$ python3 -q
>>> import numpy as np
>>> np.set_printoptions(suppress=True, linewidth=160)
>>> def rd(a):
...     return np.round(a, 1) + 0
... 
>>> data = np.loadtxt("x.csv", delimiter=",")
>>> rd(data)
array([[-0.1, -0.3, -0.6, -0.1,  0.7],
       [ 0.4,  0. , -0.4,  0.9, -0.1],
       [ 0.5,  0.5,  0. , -0.1,  0.5],
       [ 0.8, -0.4,  0. , -0.3, -0.2],
       [-0.1,  0.2, -0.7, -0.3, -0.5],
       [ 0.1, -0.7,  0.1,  0.1,  0. ]])
>>> proj = data @ np.linalg.solve(data.T @ data, data.T)
>>> rd(np.linalg.eigvalsh(proj))
array([0., 1., 1., 1., 1., 1.])
>>> rd(proj @ data[:, 4])
array([ 0.7, -0.1,  0.5, -0.2, -0.5,  0. ])
>>> np.linalg.matrix_rank(np.eye(6) - proj)
np.int64(1)
>>> np.allclose(proj @ proj, proj)
True
>>> ang = np.radians(90)
>>> R = np.eye(5)
>>> R[4, 4] = R[1, 1] = np.cos(ang)
>>> R[4, 1], R[1, 4] = -np.sin(ang), np.sin(ang)
>>> rd(R)
array([[ 1.,  0.,  0.,  0.,  0.],
       [ 0.,  0.,  0.,  0.,  1.],
       [ 0.,  0.,  1.,  0.,  0.],
       [ 0.,  0.,  0.,  1.,  0.],
       [ 0., -1.,  0.,  0.,  0.]])
>>> M2 = data @ R.T
>>> rd(M2)
array([[-0.1,  0.7, -0.6, -0.1,  0.3],
       [ 0.4, -0.1, -0.4,  0.9,  0. ],
       [ 0.5,  0.5,  0. , -0.1, -0.5],
       [ 0.8, -0.2,  0. , -0.3,  0.4],
       [-0.1, -0.5, -0.7, -0.3, -0.2],
       [ 0.1,  0. ,  0.1,  0.1,  0.7]])
>>> np.allclose(data @ data.T, M2 @ M2.T)
True
>>> rd(np.abs(M2 - data).max(axis=0))
array([0., 1., 0., 0., 1.])
>>> x = np.array([3, 5, 0, 4, 0])
>>> rhs = data @ x
>>> rd(rhs)
array([-2.6,  4.7,  3.6, -1. , -0.6, -2.6])
>>> rd(np.linalg.solve(data.T @ data, data.T @ rhs))
array([3., 5., 0., 4., 0.])
>>> rd(np.linalg.lstsq(data, rhs)[0])
array([3., 5., 0., 4., 0.])
>>> rng = np.random.default_rng(681748)
>>> rhs = rhs + 0.3 * rng.normal(size=6)
>>> rd(rhs)
array([-2.8,  4.7,  3.5, -1. , -0.8, -2.8])
>>> b, *_ = np.linalg.lstsq(data, rhs)
>>> rd(np.linalg.norm(rhs - data @ b))
np.float64(0.2)
>>> b.round()
array([ 3.,  5.,  0.,  4., -0.])
>>> [round(float(np.linalg.norm(np.linalg.solve(data.T @ data + lam * np.eye(5), data.T @ rhs))), 2) for lam in (0, 1, 10, 100)]
[7.14, 3.57, 0.65, 0.07]
>>> rd(data.T @ (rhs - data @ b))
array([0., 0., 0., 0., 0.])
